>>> import numpy as np
>>> from numpy import linalg as LA
>>> np.set_printoptions(precision=3, suppress=True, linewidth=120)
>>> A = np.load("case13.npy")
>>> A
array([[  5,   0,   7,  -8,   0,   2,  -8],
       [ -1,  -9,  -4,   8,   9,  -2,  -1],
       [ -4,  -6,   6,   5,   6,  -9,   0],
       [ -2,   7,  -9,  -2,   2,  -2,   1],
       [  6,   9,  11, -16,  -9,   4,  -7]])
>>> # looks like rank 4
>>> x = np.array([3, 2, 2, 2, 3, 1, 2])
>>> (A @ x).argmax()
np.int64(1)
>>> A @ (2 * x)
array([ -2,  20,  14, -16, -22])
>>> x @ A
Traceback (most recent call last):
  File "<python-input-9>", line 1, in <module>
    x @ A
    ~~^~~
ValueError: matmul: Input operand 1 has a mismatch in its core dimension 0, with gufunc signature (n?,k),(k,m?)->(n?,m?) (size 5 is different from 7)
>>> A @ np.eye(7)[3]
array([ -8.,   8.,   5.,  -2., -16.])
>>> (A * x).sum(axis=1)
array([ -1,  10,   7,  -8, -11])
>>> rng = np.random.default_rng(848712)
>>> other = A + rng.integers(-2, 3, (5, 4)) @ rng.integers(-2, 3, (4, 7))
>>> other
array([[  1,  -2,   7, -10,  -1,   3, -11],
       [ -1,  -5,  -7,   8,   5,   5,  -2],
       [ -1,  -1,   4,   8,   5,  -9,   1],
       [ -4,  13, -13,   0,  -2,   0,  -3],
       [  9,  12,   9, -16, -12,  11,  -5]])
>>> np.round(LA.svd(other - A, compute_uv=False), 3) + 0
array([15.27 ,  8.358,  7.203,  0.298,  0.   ])
>>> np.abs(other - A).sum(axis=1)
array([13, 19, 15, 24, 20])
>>> LA.matrix_rank(other - A, tol=1e-8)
np.int64(4)
>>> U, sig, Vt = LA.svd(A)
>>> sig.round(3) + 0
array([32.057, 17.07 ,  9.047,  8.374,  0.   ])
>>> np.argmax(sig[:-1] / (sig[1:] + 1e-6)) + 1
np.int64(4)
>>> other = U[:, :4] @ np.diag(sig[:4]) @ Vt[:4]
>>> LA.matrix_rank(other)
np.int64(4)
>>> np.round(np.abs(A - other).max(), 3)
np.float64(0.0)
